$ python3 -q
>>> import numpy as np
>>> import numpy.linalg as la
>>> np.set_printoptions(precision=2, suppress=True, linewidth=100, legacy="1.25")
>>> X = np.loadtxt("dump.csv", delimiter=",")
>>> print(X)
[[ 0.  1.  2.  1.  2.  1.  3. -2.  5. -5.  0. -1.  0.]
 [ 1.  2. -3.  3.  3. -1. -3.  1.  2. -3.  0.  1.  3.]
 [ 2. -3. -2.  0.  4. -1. -5.  0. -2. -2.  4.  2.  1.]
 [ 1.  3.  0. -4. -4.  1.  2.  4.  5. -2. -3. -5.  4.]
 [ 2.  3.  4. -4.  2.  2.  1. -1.  0. -1.  3. -1.  3.]
 [ 1. -1. -1.  1.  2.  4. -2.  0.  6. -3.  1. -2. -5.]
 [ 3. -3. -5.  2.  1. -2.  0. -1.  0.  4. -1. -2. -4.]
 [-2.  1.  0.  4. -1.  0. -1.  0.  1.  4.  5.  0.  6.]
 [ 5.  2. -2.  5.  0.  6.  0.  1.  4. -1. -2.  3.  2.]
 [-5. -3. -2. -2. -1. -3.  4.  4. -1.  4.  0.  1. -3.]
 [ 0.  0.  4. -3.  3.  1. -1.  5. -2.  0. -2.  1.  1.]
 [-1.  1.  2. -5. -1. -2. -2.  0.  3.  1.  1.  2. -2.]
 [ 0.  3.  1.  4.  3. -5. -4.  6.  2. -3.  1. -2.  2.]]
>>> other = la.inv(X)
>>> print(np.allclose(other, X.T))
False
>>> print(round(la.det(X) * la.det(other), 2))
1.0
>>> evals, vecs = la.eigh(X)
>>> print(np.abs(vecs[:, -1]))
[0.31 0.34 0.07 0.28 0.18 0.27 0.2  0.09 0.46 0.47 0.01 0.09 0.34]
>>> print(la.eigvalsh(X + 5 * np.eye(13)))
[-9.91 -6.52 -3.89 -2.28 -0.09  2.79  7.14  9.36 10.75 12.19 16.53 18.72 22.22]
>>> print(np.unique(evals.round(6) + 0, return_counts=True)[1])
[1 1 1 1 1 1 1 1 1 1 1 1 1]
>>> print(np.round(la.eigvalsh(X).min(), 2))
-14.91
>>> f = np.array([-1, 2, 1, 2, 1, -1, 1, 2, 2, 0, 1, 2, 2])
>>> other = X + np.outer(f, np.eye(13)[10])
>>> print(la.matrix_rank(other - X))
1
>>> print(la.matrix_rank(la.inv(other) - la.inv(X), tol=1e-8))
1
>>> F = np.loadtxt("test7.csv", delimiter=",")
>>> print(F)
[[ 10.   9.  -6.   8.   0.  -8.]
 [  9.   9.  -9.   6.   3.  -6.]
 [ -6.  -9.  18.   0. -12.   0.]
 [  8.   6.   0.   8.  -4.  -8.]
 [  0.   3. -12.  -4.  10.   4.]
 [ -8.  -6.   0.  -8.   4.   8.]]
>>> evals, vecs = la.eigh(F)
>>> x0 = np.array([2, -1, -1, -2, 0, -2])
>>> print(x0 @ F @ x0)
37.0
>>> print(np.abs(F).sum(axis=1).max(), np.round(np.abs(evals).max(), 2))
45.0 36.11
>>> print(np.round(la.eigvalsh(F[1:, 1:]), 2) + 0)
[ 0.    0.    0.   22.47 30.53]
>>> print(la.lstsq(F[:-1].T, F[-1])[2])
2
>>> print(np.round(np.trace(la.pinv(F) @ F), 2))
2.0
>>> print(np.unique(F.round(6), axis=0).shape)
(6, 6)
>>> data = np.load("case5.npy")
>>> print(data)
[[  1.01   2.56  -8.25   1.32   7.9   18.54   0.9 ]
 [ -1.61  -4.02   6.21   3.94   2.62 -16.03  -1.06]
 [-19.55 -15.43   7.62 -26.89 -13.53  -8.32  -0.25]
 [ -9.63   3.38  -3.83  -4.7   -8.01  -1.37  -3.46]
 [ -5.34  -2.1    0.44 -14.97   3.36  -5.74   1.31]
 [ 10.08   5.64  -7.55  12.5   -7.36  17.36  -3.61]
 [-24.59 -11.28   1.11 -27.41   0.43 -13.93  -1.63]
 [ -2.75 -12.38   5.38  -3.97   5.48  -7.12  -5.85]
 [ -3.99 -14.82   5.94 -19.78  -6.38  -7.31  -4.98]
 [ 17.46  19.15 -21.29  34.8   -8.41  20.1   -4.57]
 [-14.08 -15.24   4.32  -7.51 -10.41 -12.98   0.1 ]
 [ 27.19  -0.43   4.2   18.49  19.26  12.18  -1.19]
 [-24.34 -19.82   9.87 -25.2  -11.01 -15.78  -0.95]
 [  9.4    4.38  -2.78   6.19  12.39   5.     2.05]
 [ -8.66  -5.27   2.59  -8.08  -5.32  -7.17   5.04]
 [ -9.23  -6.86  -3.83  -6.29   1.65   0.25   1.97]
 [-10.82  -9.5    4.83 -13.78 -10.54 -13.63   3.14]
 [  3.57  -8.12  16.91  -8.    24.3  -14.53  -4.95]
 [-21.41 -13.34  -2.82 -13.24 -14.5    5.7   -3.7 ]
 [  0.37   7.81  -9.13  22.87   0.15  -3.21   3.04]
 [ 31.27  13.23   1.81  33.67  21.83   7.51   3.88]
 [ 12.8    8.02  10.52  -8.29   2.41  -3.62   7.87]
 [ 14.52   8.1   -2.01   6.92  14.9   19.96   6.  ]
 [ 11.82   9.62 -10.83  15.77 -11.96  17.24  -6.24]
 [ -3.84   0.84   0.48  -0.42  12.24  -7.36  -0.73]
 [  5.96   5.12   8.49  -0.18   1.03  -7.73   6.51]]
>>> G = np.cov(data, rowvar=False)
>>> print(np.median(data, axis=0))
[-2.18 -1.27  1.46 -4.33  0.73 -4.68 -0.49]
>>> print(np.argsort(-data.std(axis=0).round(6), kind="stable"))
[3 0 5 4 1 2 6]
